>>> import numpy as np
>>> np.set_printoptions(precision=1, suppress=True, linewidth=120, sign=" ")
>>> F = np.load("w.npy")
>>> print(F)
[[ 0. -2.  0.  0.]
 [ 2.  1.  3.  0.]
 [-1.  0. -3.  0.]
 [ 0.  0.  0.  2.]]
>>> print(np.linalg.matrix_power(F, 3))
[[  2.   6.  12.   0.]
 [  0.  -1.   9.   0.]
 [ -5.  -4. -21.   0.]
 [  0.   0.   0.   8.]]
>>> np.sort(np.abs(np.linalg.eigvals(F)))
array([ 1.5,  1.5,  2. ,  2.5])
>>> W0 = np.loadtxt("data.csv", delimiter=",")
>>> W0
array([[ 0.,  2.,  1.,  0.],
       [ 1., -1.,  0.,  0.],
       [ 0., -1., -1.,  0.],
       [ 0.,  0.,  0.,  0.]])
>>> (W0 - W0.T) / 2
array([[ 0. ,  0.5,  0.5,  0. ],
       [-0.5,  0. ,  0.5,  0. ],
       [-0.5, -0.5,  0. ,  0. ],
       [ 0. ,  0. ,  0. ,  0. ]])
>>> np.allclose(W0, W0.T)
False
>>> np.linalg.matrix_power(W0, 2)
array([[ 2., -3., -1.,  0.],
       [-1.,  3.,  1.,  0.],
       [-1.,  2.,  1.,  0.],
       [ 0.,  0.,  0.,  0.]])
>>> np.trace(W0)
np.float64(-2.0)
>>> np.sort(np.abs(np.linalg.eigvals(W0)))
array([ 0. ,  0.6,  0.8,  2.2])
>>> np.linalg.determinant(W0)
Traceback (most recent call last):
  File "<python-input-13>", line 1, in <module>
    np.linalg.determinant(W0)
    ^^^^^^^^^^^^^^^^^^^^^
AttributeError: module 'numpy.linalg' has no attribute 'determinant'
>>> f = np.array([-1, -1])
>>> np.cross(W0[2, :3], W0[1, :3])
array([-1., -1.,  1.])
>>> np.correlate(W0[2], W0[1], "full")
array([ 0.,  0.,  0.,  1.,  0., -1.,  0.])
>>> np.convolve(W0[2], f)
array([ 0.,  1.,  2.,  1.,  0.])
>>> U, s, Vh = np.linalg.svd(W0)
>>> evecs = Vh[:(s > 1e-8).sum()]
>>> rng = np.random.default_rng(56196)
>>> vec = W0[0] + -2 * W0[3] + rng.integers(2) * np.eye(4)[2]
>>> vec
array([ 0.,  2.,  1.,  0.])
>>> print(round(np.linalg.norm(vec - evecs.T @ evecs @ vec), 1))
0.0
>>> np.diag(evecs.T @ evecs)
array([ 1.,  1.,  1.,  0.])
>>> print([round(float(x), 1) for x in np.linalg.svd(W0, compute_uv=False)[:3]])
[2.8, 1.1, 0.3]
>>> feats = np.array([[1, -1, -1, 1, -1, 1, 1, -1],
...     [1, 1, 1, 1, 1, 1, 1, 1],
...     [1, -1, -1, 1, 1, -1, -1, 1]])
>>> feats
array([[ 1, -1, -1,  1, -1,  1,  1, -1],
       [ 1,  1,  1,  1,  1,  1,  1,  1],
       [ 1, -1, -1,  1,  1, -1, -1,  1]])
>>> t3 = np.stack([feats, -2 * feats, feats[::-1]])
>>> print(np.linalg.matrix_rank(t3.reshape(3, -1)))
2
>>> np.linalg.norm(t3, axis=(1, 2))
array([ 4.9,  9.8,  4.9])
>>> th = np.radians(72)
>>> r_ = np.eye(8)
>>> r_[0, 0] = r_[4, 4] = np.cos(th)
>>> r_[0, 4], r_[4, 0] = -np.sin(th), np.sin(th)
>>> r_
array([[ 0.3,  0. ,  0. ,  0. , -1. ,  0. ,  0. ,  0. ],
       [ 0. ,  1. ,  0. ,  0. ,  0. ,  0. ,  0. ,  0. ],
       [ 0. ,  0. ,  1. ,  0. ,  0. ,  0. ,  0. ,  0. ],
       [ 0. ,  0. ,  0. ,  1. ,  0. ,  0. ,  0. ,  0. ],
       [ 1. ,  0. ,  0. ,  0. ,  0.3,  0. ,  0. ,  0. ],
       [ 0. ,  0. ,  0. ,  0. ,  0. ,  1. ,  0. ,  0. ],
       [ 0. ,  0. ,  0. ,  0. ,  0. ,  0. ,  1. ,  0. ],
       [ 0. ,  0. ,  0. ,  0. ,  0. ,  0. ,  0. ,  1. ]])
>>> A2 = feats @ r_.T
>>> np.allclose(feats @ feats.T, A2 @ A2.T)
True
>>> np.linalg.svd(feats, compute_uv=False), np.linalg.svd(A2, compute_uv=False)
(array([ 2.8,  2.8,  2.8]), array([ 2.8,  2.8,  2.8]))
>>> A2
array([[ 1.3, -1. , -1. ,  1. ,  0.6,  1. ,  1. , -1. ],
       [-0.6,  1. ,  1. ,  1. ,  1.3,  1. ,  1. ,  1. ],
       [-0.6, -1. , -1. ,  1. ,  1.3, -1. , -1. ,  1. ]])
>>> m1 = np.array([[3, 3, 1],
...     [6, 1, 4],
...     [7, 3, 1],
...     [10, 2, 0],
...     [10, 4, -1],
...     [13, 4, -2],
...     [14, 2, -1],
...     [17, 2, -4],
...     [17, 0, -6],
...     [14, 0, -3],
...     [17, 0, -1],
...     [18, 2, -1],
...     [19, 2, -1]])
>>> lab = m1[:, 1] > np.median(m1[:, 1])
>>> f = m1[lab].mean(axis=0) - m1[~lab].mean(axis=0)
>>> f
array([-6.4,  2.3,  1.2])
>>> print(lab.astype(int))
[ 1  0  1  0  1  1  0  0  0  0  0  0  0]
>>> print(round((((m1 - m1.mean(axis=0)) @ f > 0) == lab).mean(), 1))
0.8
>>> A2 = m1 / np.linalg.norm(m1, axis=1, keepdims=True)
>>> cov = A2 @ A2.T
>>> cov[6]
array([ 0.8,  0.8,  0.9,  1. ,  1. ,  1. ,  1. ,  1. ,  1. ,  1. ,  1. ,  1. ,  1. ])
>>> print(np.argwhere(np.triu(np.abs(cov) > 0.95, 1)))
[[  2   3]
 [  2   4]
 [  2   5]
 [  3   4]
 [  3   5]
 [  3   6]
 [  3   7]
 [  3   9]
 [  3  10]
 [  3  11]
 [  3  12]
 [  4   5]
 [  4   6]
 [  4   7]
 [  4  11]
 [  4  12]
 [  5   6]
 [  5   7]
 [  5   9]
 [  5  10]
 [  5  11]
 [  5  12]
 [  6   7]
 [  6   8]
 [  6   9]
 [  6  10]
 [  6  11]
 [  6  12]
 [  7   8]
 [  7   9]
 [  7  10]
 [  7  11]
 [  7  12]
 [  8   9]
 [  8  10]
 [  8  11]
 [  8  12]
 [  9  10]
 [  9  11]
 [  9  12]
 [ 10  11]
 [ 10  12]
 [ 11  12]]
>>> Xs = m1 - m1.mean(axis=0)
>>> evecs = np.linalg.svd(Xs)[2][:1]
>>> A2 = Xs - Xs @ evecs.T @ evecs
>>> np.linalg.norm(A2, axis=1).round(6).argmax()
np.int64(8)
>>> (Xs @ evecs.T).std(axis=0)
array([ 5.2])
>>> A2 = np.array([[2, 5, -3]])
>>> X = np.block([[np.zeros((1, 1)), A2], [A2.T, np.zeros((3, 3))]])
>>> print(X)
[[ 0.  2.  5. -3.]
 [ 2.  0.  0.  0.]
 [ 5.  0.  0.  0.]
 [-3.  0.  0.  0.]]
>>> w, evecs = np.linalg.eigh(X)
>>> np.linalg.eigvalsh(X + -1 * np.eye(4))
array([-7.2, -1. , -1. ,  5.2])
>>> w
array([-6.2,  0. ,  0. ,  6.2])
>>> K = np.load("case13.npy")
>>> K
array([[ 0.4,  0.1,  0.2,  0.2],
       [ 0.3,  0.4,  0.2,  0.1],
       [ 0.2,  0.2,  0.5,  0.2],
       [ 0.1,  0.3,  0.1,  0.4]])
>>> A2 = np.array([[2, 0, -2], [0, 2, 0]])
>>> C = np.kron(A2, K)
>>> C
array([[ 0.9,  0.2,  0.4,  0.4,  0. ,  0. ,  0. ,  0. , -0.9, -0.2, -0.4, -0.4],
       [ 0.6,  0.8,  0.4,  0.2,  0. ,  0. ,  0. ,  0. , -0.6, -0.8, -0.4, -0.2],
       [ 0.3,  0.3,  1. ,  0.3,  0. ,  0. ,  0. ,  0. , -0.3, -0.3, -1. , -0.3],
       [ 0.3,  0.6,  0.3,  0.9,  0. ,  0. ,  0. ,  0. , -0.3, -0.6, -0.3, -0.9],
       [ 0. ,  0. ,  0. ,  0. ,  0.9,  0.2,  0.4,  0.4,  0. ,  0. ,  0. ,  0. ],
       [ 0. ,  0. ,  0. ,  0. ,  0.6,  0.8,  0.4,  0.2,  0. ,  0. ,  0. ,  0. ],
       [ 0. ,  0. ,  0. ,  0. ,  0.3,  0.3,  1. ,  0.3,  0. ,  0. ,  0. ,  0. ],
       [ 0. ,  0. ,  0. ,  0. ,  0.3,  0.6,  0.3,  0.9,  0. ,  0. ,  0. ,  0. ]])
